% ipython --no-banner

In [1]: import numpy as np

In [2]: np.set_printoptions(precision=2, suppress=True, linewidth=140)

In [3]: M = np.loadtxt("m.csv", delimiter=",")

In [4]: print(M)
[[  4.   3.   2.   4.   4.   3.   4.   2.   0.   0.   3.   5.]
 [  0.   4.   3.   2.   5.   0.   1.   4.   5. -15.   2.   5.]
 [  1.   0.   3.   2.   2.   3.   5.   3.   2.  -6.   1.   1.]
 [  2.   4.   0.   3.   1.   0.   2.   2.   3.  -9.   5.   0.]
 [  2.   5.   3.   2.   1.   3.   1.   3.   2.  -6.   1.   4.]
 [  3.   2.   0.   2.   5.   0.   0.   2.   1.  -3.   1.   2.]]

In [5]: blk = np.stack([M, 4 * M, M[::-1]])

In [6]: print((blk @ M.T).shape)
(3, 6, 6)

In [7]: print(np.linalg.matrix_rank(blk))
[6 6 6]

In [8]: print(np.linalg.matrix_rank(blk.reshape(3, -1)))
2

In [9]: print(np.einsum("bij,cij->bc", blk, blk))
[[  910.  3640.   654.]
 [ 3640. 14560.  2616.]
 [  654.  2616.   910.]]

In [10]: A2 = M / np.linalg.norm(M, axis=1, keepdims=True)

In [11]: gram = A2 @ A2.T

In [12]: print(gram[0])
[1.   0.43 0.61 0.46 0.68 0.72]

In [13]: x0 = np.array([2, 5, 5, 5, 5, 3, 1, 0, 0, 3, 5, 2])

In [14]: print(np.einsum("ij,j->i", M, x0))
[111.  46.  40.  44.  64.  51.]

In [15]: print(M @ np.eye(12)[2])
[2. 3. 3. 0. 3. 0.]

In [16]: J = np.load("sample10.npy")

In [17]: print(J)
[[ 17   4  -5   2  -3   7   5   1   2]
 [  4  28  -3  16  18  -8  21  -5  10]
 [ -5  -3  38  -1  -7  -1   7  20  19]
 [  2  16  -1  26   7  -4  15 -11  -2]
 [ -3  18  -7   7  19  -8  16  -3   4]
 [  7  -8  -1  -4  -8  11   1   5  -6]
 [  5  21   7  15  16   1  35   8   5]
 [  1  -5  20 -11  -3   5   8  20  11]
 [  2  10  19  -2   4  -6   5  11  28]]

In [18]: rank = np.linalg.matrix_rank(J)

In [19]: print(rank)
7

In [20]: null = np.linalg.svd(J)[2][rank:].T

In [21]: print([int(np.linalg.matrix_rank(np.delete(J, i, axis=0))) for i in range(9)])
[7, 7, 7, 7, 7, 7, 7, 7, 7]

In [22]: print([int(np.linalg.matrix_rank(J[:i])) for i in range(1, len(J) + 1)])
[1, 2, 3, 4, 5, 6, 7, 7, 7]
